>>> import numpy as np
>>> np.set_printoptions(precision=2, suppress=True, linewidth=200)
>>> rd = lambda a: np.round(a, 2) + 0
>>> out = np.array([[3, 0], [0, 3], [2, 0]])
>>> feats = np.kron(np.eye(3, dtype=int), out)
>>> feats
array([[3, 0, 0, 0, 0, 0],
       [0, 3, 0, 0, 0, 0],
       [2, 0, 0, 0, 0, 0],
       [0, 0, 3, 0, 0, 0],
       [0, 0, 0, 3, 0, 0],
       [0, 0, 2, 0, 0, 0],
       [0, 0, 0, 0, 3, 0],
       [0, 0, 0, 0, 0, 3],
       [0, 0, 0, 0, 2, 0]])
>>> P = feats @ np.linalg.solve(feats.T @ feats, feats.T)
>>> rd(np.linalg.eigvalsh(P))
array([0., 0., 0., 1., 1., 1., 1., 1., 1.])
>>> np.linalg.matrix_rank(np.eye(9) - P)
np.int64(3)
>>> rd(P)
array([[0.69, 0.  , 0.46, 0.  , 0.  , 0.  , 0.  , 0.  , 0.  ],
       [0.  , 1.  , 0.  , 0.  , 0.  , 0.  , 0.  , 0.  , 0.  ],
       [0.46, 0.  , 0.31, 0.  , 0.  , 0.  , 0.  , 0.  , 0.  ],
       [0.  , 0.  , 0.  , 0.69, 0.  , 0.46, 0.  , 0.  , 0.  ],
       [0.  , 0.  , 0.  , 0.  , 1.  , 0.  , 0.  , 0.  , 0.  ],
       [0.  , 0.  , 0.  , 0.46, 0.  , 0.31, 0.  , 0.  , 0.  ],
       [0.  , 0.  , 0.  , 0.  , 0.  , 0.  , 0.69, 0.  , 0.46],
       [0.  , 0.  , 0.  , 0.  , 0.  , 0.  , 0.  , 1.  , 0.  ],
       [0.  , 0.  , 0.  , 0.  , 0.  , 0.  , 0.46, 0.  , 0.31]])
>>> rd(np.linalg.det(P))
np.float64(0.0)
>>> (np.linalg.matrix_power((P != 0) + (P.T != 0) + np.eye(9), 9) > 0).astype(int)
array([[1, 0, 1, 0, 0, 0, 0, 0, 0],
       [0, 1, 0, 0, 0, 0, 0, 0, 0],
       [1, 0, 1, 0, 0, 0, 0, 0, 0],
       [0, 0, 0, 1, 0, 1, 0, 0, 0],
       [0, 0, 0, 0, 1, 0, 0, 0, 0],
       [0, 0, 0, 1, 0, 1, 0, 0, 0],
       [0, 0, 0, 0, 0, 0, 1, 0, 1],
       [0, 0, 0, 0, 0, 0, 0, 1, 0],
       [0, 0, 0, 0, 0, 0, 1, 0, 1]])
>>> (P != 0).astype(int)
array([[1, 0, 1, 0, 0, 0, 0, 0, 0],
       [0, 1, 0, 0, 0, 0, 0, 0, 0],
       [1, 0, 1, 0, 0, 0, 0, 0, 0],
       [0, 0, 0, 1, 0, 1, 0, 0, 0],
       [0, 0, 0, 0, 1, 0, 0, 0, 0],
       [0, 0, 0, 1, 0, 1, 0, 0, 0],
       [0, 0, 0, 0, 0, 0, 1, 0, 1],
       [0, 0, 0, 0, 0, 0, 0, 1, 0],
       [0, 0, 0, 0, 0, 0, 1, 0, 1]])
>>> rd(np.sort(np.linalg.eigvals(P).real))
array([0., 0., 0., 1., 1., 1., 1., 1., 1.])
>>> np.flatnonzero(np.linalg.matrix_power((P != 0) + (P.T != 0) + np.eye(9), 9)[7])
array([7])
>>> rng = np.random.default_rng(293508)
>>> out = feats + rng.integers(-2, 3, (9, 3)) @ rng.integers(-2, 3, (3, 6))
>>> out
array([[  1,   0,  -4,  -4,   3,  -2],
       [ -6,   1,  -6,  -4,   4,   4],
       [  2,   2,  -4,  -4,   3,  -4],
       [ -1,  -3,   6,   2,  -2,   2],
       [  3,  -1,   5,   5,  -3,  -4],
       [  4,   0,   8,   4,  -4,  -2],
       [  2,  -2,   2,  -4,   3, -12],
       [  2,   6,  -6,  -4,   4,  -1],
       [  0,  -2,   2,   0,   1,  -2]])
>>> np.linalg.matrix_rank(out - feats, tol=1e-8)
np.int64(3)
>>> out - feats
array([[ -2,   0,  -4,  -4,   3,  -2],
       [ -6,  -2,  -6,  -4,   4,   4],
       [  0,   2,  -4,  -4,   3,  -4],
       [ -1,  -3,   3,   2,  -2,   2],
       [  3,  -1,   5,   2,  -3,  -4],
       [  4,   0,   6,   4,  -4,  -2],
       [  2,  -2,   2,  -4,   0, -12],
       [  2,   6,  -6,  -4,   4,  -4],
       [  0,  -2,   2,   0,  -1,  -2]])
>>> E = np.loadtxt("data.csv", delimiter=",")
>>> E
array([[ 1.,  0.,  0.,  0.,  0.,  0.,  0.,  0.,  0.,  0.,  0.,  0.],
       [ 2.,  1.,  0.,  0.,  0.,  0.,  0.,  0.,  0.,  0.,  0.,  0.],
       [ 1., -2.,  1.,  0.,  0.,  0.,  0.,  0.,  0.,  0.,  0.,  0.],
       [-3.,  0., -2.,  1.,  0.,  0.,  0.,  0.,  0.,  0.,  0.,  0.],
       [-2.,  1., -1.,  2.,  1.,  0.,  0.,  0.,  0.,  0.,  0.,  0.],
       [ 1., -3., -3.,  1., -2.,  1.,  0.,  0.,  0.,  0.,  0.,  0.],
       [-3., -2.,  1.,  3.,  3., -2.,  1.,  0.,  0.,  0.,  0.,  0.],
       [ 3.,  1.,  0.,  1.,  0.,  2., -1.,  1.,  0.,  0.,  0.,  0.],
       [ 0.,  1.,  0., -3., -3.,  1., -2.,  3.,  1.,  0.,  0.,  0.],
       [-2.,  3., -1.,  3.,  1.,  1.,  3., -1.,  2.,  1.,  0.,  0.],
       [ 0.,  3., -2.,  0.,  0., -2.,  2., -2., -3.,  1.,  1.,  0.],
       [-1.,  0., -1.,  1., -1.,  3., -2., -2.,  0., -3.,  2.,  1.]])
>>> # triangular, det is the product of the diagonal
>>> E.shape
(12, 12)
>>> np.count_nonzero(E)
np.int64(68)
>>> E - E[0]
array([[ 0.,  0.,  0.,  0.,  0.,  0.,  0.,  0.,  0.,  0.,  0.,  0.],
       [ 1.,  1.,  0.,  0.,  0.,  0.,  0.,  0.,  0.,  0.,  0.,  0.],
       [ 0., -2.,  1.,  0.,  0.,  0.,  0.,  0.,  0.,  0.,  0.,  0.],
       [-4.,  0., -2.,  1.,  0.,  0.,  0.,  0.,  0.,  0.,  0.,  0.],
       [-3.,  1., -1.,  2.,  1.,  0.,  0.,  0.,  0.,  0.,  0.,  0.],
       [ 0., -3., -3.,  1., -2.,  1.,  0.,  0.,  0.,  0.,  0.,  0.],
       [-4., -2.,  1.,  3.,  3., -2.,  1.,  0.,  0.,  0.,  0.,  0.],
       [ 2.,  1.,  0.,  1.,  0.,  2., -1.,  1.,  0.,  0.,  0.,  0.],
       [-1.,  1.,  0., -3., -3.,  1., -2.,  3.,  1.,  0.,  0.,  0.],
       [-3.,  3., -1.,  3.,  1.,  1.,  3., -1.,  2.,  1.,  0.,  0.],
       [-1.,  3., -2.,  0.,  0., -2.,  2., -2., -3.,  1.,  1.,  0.],
       [-2.,  0., -1.,  1., -1.,  3., -2., -2.,  0., -3.,  2.,  1.]])
>>> rd(E.mean(axis=0))
array([-0.25,  0.25, -0.67,  0.75, -0.08,  0.33,  0.08, -0.08,  0.  , -0.08,  0.25,  0.08])
>>> m1 = np.loadtxt("dump.csv", delimiter=",")
>>> m1
array([[ 2.,  0.,  0.,  0.,  0.,  0.,  0.,  0.,  0.,  0.,  0.],
       [ 0., -2.,  0.,  0.,  0.,  0.,  0.,  0.,  0.,  0.,  0.],
       [ 0.,  0.,  0.,  0.,  0.,  0.,  0.,  0.,  0.,  0.,  0.],
       [ 0.,  0.,  0.,  1.,  0.,  0.,  0.,  0.,  0.,  0.,  0.],
       [ 0.,  0.,  0.,  0., -1.,  0.,  0.,  0.,  0.,  0.,  0.],
       [ 0.,  0.,  0.,  0.,  0.,  0.,  0.,  0.,  0.,  0.,  0.],
       [ 0.,  0.,  0.,  0.,  0.,  0., -2.,  0.,  0.,  0.,  0.],
       [ 0.,  0.,  0.,  0.,  0.,  0.,  0.,  2.,  0.,  0.,  0.],
       [ 0.,  0.,  0.,  0.,  0.,  0.,  0.,  0.,  1.,  0.,  0.],
       [ 0.,  0.,  0.,  0.,  0.,  0.,  0.,  0.,  0.,  1.,  0.],
       [ 0.,  0.,  0.,  0.,  0.,  0.,  0.,  0.,  0.,  0.,  1.]])
>>> # triangular
>>> m1.T @ m1
array([[4., 0., 0., 0., 0., 0., 0., 0., 0., 0., 0.],
       [0., 4., 0., 0., 0., 0., 0., 0., 0., 0., 0.],
       [0., 0., 0., 0., 0., 0., 0., 0., 0., 0., 0.],
       [0., 0., 0., 1., 0., 0., 0., 0., 0., 0., 0.],
       [0., 0., 0., 0., 1., 0., 0., 0., 0., 0., 0.],
       [0., 0., 0., 0., 0., 0., 0., 0., 0., 0., 0.],
       [0., 0., 0., 0., 0., 0., 4., 0., 0., 0., 0.],
       [0., 0., 0., 0., 0., 0., 0., 4., 0., 0., 0.],
       [0., 0., 0., 0., 0., 0., 0., 0., 1., 0., 0.],
       [0., 0., 0., 0., 0., 0., 0., 0., 0., 1., 0.],
       [0., 0., 0., 0., 0., 0., 0., 0., 0., 0., 1.]])
>>> ev, vecs = np.linalg.eigh(m1)
>>> np.unique(ev.round(6) + 0, return_counts=True)[1]
array([2, 1, 2, 4, 2])
>>> vecs @ np.diag(ev) @ vecs.T
array([[ 2.,  0.,  0.,  0.,  0.,  0.,  0.,  0.,  0.,  0.,  0.],
       [ 0., -2.,  0.,  0.,  0.,  0.,  0.,  0.,  0.,  0.,  0.],
       [ 0.,  0.,  0.,  0.,  0.,  0.,  0.,  0.,  0.,  0.,  0.],
       [ 0.,  0.,  0.,  1.,  0.,  0.,  0.,  0.,  0.,  0.,  0.],
       [ 0.,  0.,  0.,  0., -1.,  0.,  0.,  0.,  0.,  0.,  0.],
       [ 0.,  0.,  0.,  0.,  0.,  0.,  0.,  0.,  0.,  0.,  0.],
       [ 0.,  0.,  0.,  0.,  0.,  0., -2.,  0.,  0.,  0.,  0.],
       [ 0.,  0.,  0.,  0.,  0.,  0.,  0.,  2.,  0.,  0.,  0.],
       [ 0.,  0.,  0.,  0.,  0.,  0.,  0.,  0.,  1.,  0.,  0.],
       [ 0.,  0.,  0.,  0.,  0.,  0.,  0.,  0.,  0.,  1.,  0.],
       [ 0.,  0.,  0.,  0.,  0.,  0.,  0.,  0.,  0.,  0.,  1.]])
>>> (ev > 1e-8).sum(), (ev < -1e-8).sum()
(np.int64(6), np.int64(3))
>>> J = np.load("a.npy")
>>> rd(J)
array([[-1.17, -0.74,  2.7 ,  0.55,  0.73, -0.17, -1.69, -2.85,  0.3 , -1.59, -0.88,  0.75],
       [-0.17, -0.82,  0.31, -1.58, -3.53, -0.56, -0.8 ,  0.25, -2.05, -1.74,  0.95, -0.28],
       [ 1.17, -1.07, -1.56, -0.37,  1.34, -0.06,  0.84, -0.74, -1.77, -0.97,  0.46,  3.55],
       [ 0.67,  3.43,  0.92,  0.74,  0.06,  1.43,  1.38,  0.38, -0.8 , -2.56, -0.27,  0.  ],
       [-1.5 , -0.72, -3.24,  0.17,  0.61,  1.17, -0.33, -1.04, -0.04, -2.03, -0.94, -1.93],
       [-0.67, -0.4 , -0.17,  2.95,  0.59, -1.49, -1.85,  2.76, -0.56, -1.19,  0.26,  0.47],
       [ 0.17,  2.03, -1.69, -0.5 , -1.42, -1.78, -1.22, -0.66,  2.71, -0.57, -0.39,  1.67],
       [ 4.34, -0.64, -0.15,  0.61,  0.09,  0.15, -1.61, -0.63,  0.21, -0.5 , -0.35, -1.4 ],
       [-0.33,  0.63, -0.72,  2.33, -1.65,  2.53, -1.25, -1.31, -0.56,  1.71,  1.43,  0.91],
       [ 0.  , -0.45,  0.21,  0.04,  0.8 , -0.17,  0.64, -0.43,  1.72, -1.3 ,  4.29, -0.65],
       [-0.33,  1.39, -0.03, -2.53,  1.86,  1.2 , -3.05,  0.95, -0.75,  0.38,  0.85,  0.1 ],
       [ 0.17, -1.76,  0.6 , -0.54, -0.77,  2.82, -0.02,  1.93,  2.33, -1.06, -0.81,  1.34]])
>>> rd(np.trace(J))
np.float64(-5.21)
>>> rd(np.sort(np.abs(np.linalg.eigvals(J))))
array([5., 5., 5., 5., 5., 5., 5., 5., 5., 5., 5., 5.])
>>> labels = rng.permutation(12)
>>> labels
array([ 6,  7, 11,  3,  4,  8, 10,  0,  1,  9,  2,  5])
>>> out = J[labels][:, labels]
>>> rd(out)
array([[-1.22, -0.66,  1.67, -0.5 , -1.42,  2.71, -0.39,  0.17,  2.03, -0.57, -1.69, -1.78],
       [-1.61, -0.63, -1.4 ,  0.61,  0.09,  0.21, -0.35,  4.34, -0.64, -0.5 , -0.15,  0.15],
       [-0.02,  1.93,  1.34, -0.54, -0.77,  2.33, -0.81,  0.17, -1.76, -1.06,  0.6 ,  2.82],
       [ 1.38,  0.38,  0.  ,  0.74,  0.06, -0.8 , -0.27,  0.67,  3.43, -2.56,  0.92,  1.43],
       [-0.33, -1.04, -1.93,  0.17,  0.61, -0.04, -0.94, -1.5 , -0.72, -2.03, -3.24,  1.17],
       [-1.25, -1.31,  0.91,  2.33, -1.65, -0.56,  1.43, -0.33,  0.63,  1.71, -0.72,  2.53],
       [-3.05,  0.95,  0.1 , -2.53,  1.86, -0.75,  0.85, -0.33,  1.39,  0.38, -0.03,  1.2 ],
       [-1.69, -2.85,  0.75,  0.55,  0.73,  0.3 , -0.88, -1.17, -0.74, -1.59,  2.7 , -0.17],
       [-0.8 ,  0.25, -0.28, -1.58, -3.53, -2.05,  0.95, -0.17, -0.82, -1.74,  0.31, -0.56],
       [ 0.64, -0.43, -0.65,  0.04,  0.8 ,  1.72,  4.29,  0.  , -0.45, -1.3 ,  0.21, -0.17],
       [ 0.84, -0.74,  3.55, -0.37,  1.34, -1.77,  0.46,  1.17, -1.07, -0.97, -1.56, -0.06],
       [-1.85,  2.76,  0.47,  2.95,  0.59, -0.56,  0.26, -0.67, -0.4 , -1.19, -0.17, -1.49]])
>>> rd(np.sort(np.abs(np.linalg.eigvals(out))))
array([5., 5., 5., 5., 5., 5., 5., 5., 5., 5., 5., 5.])
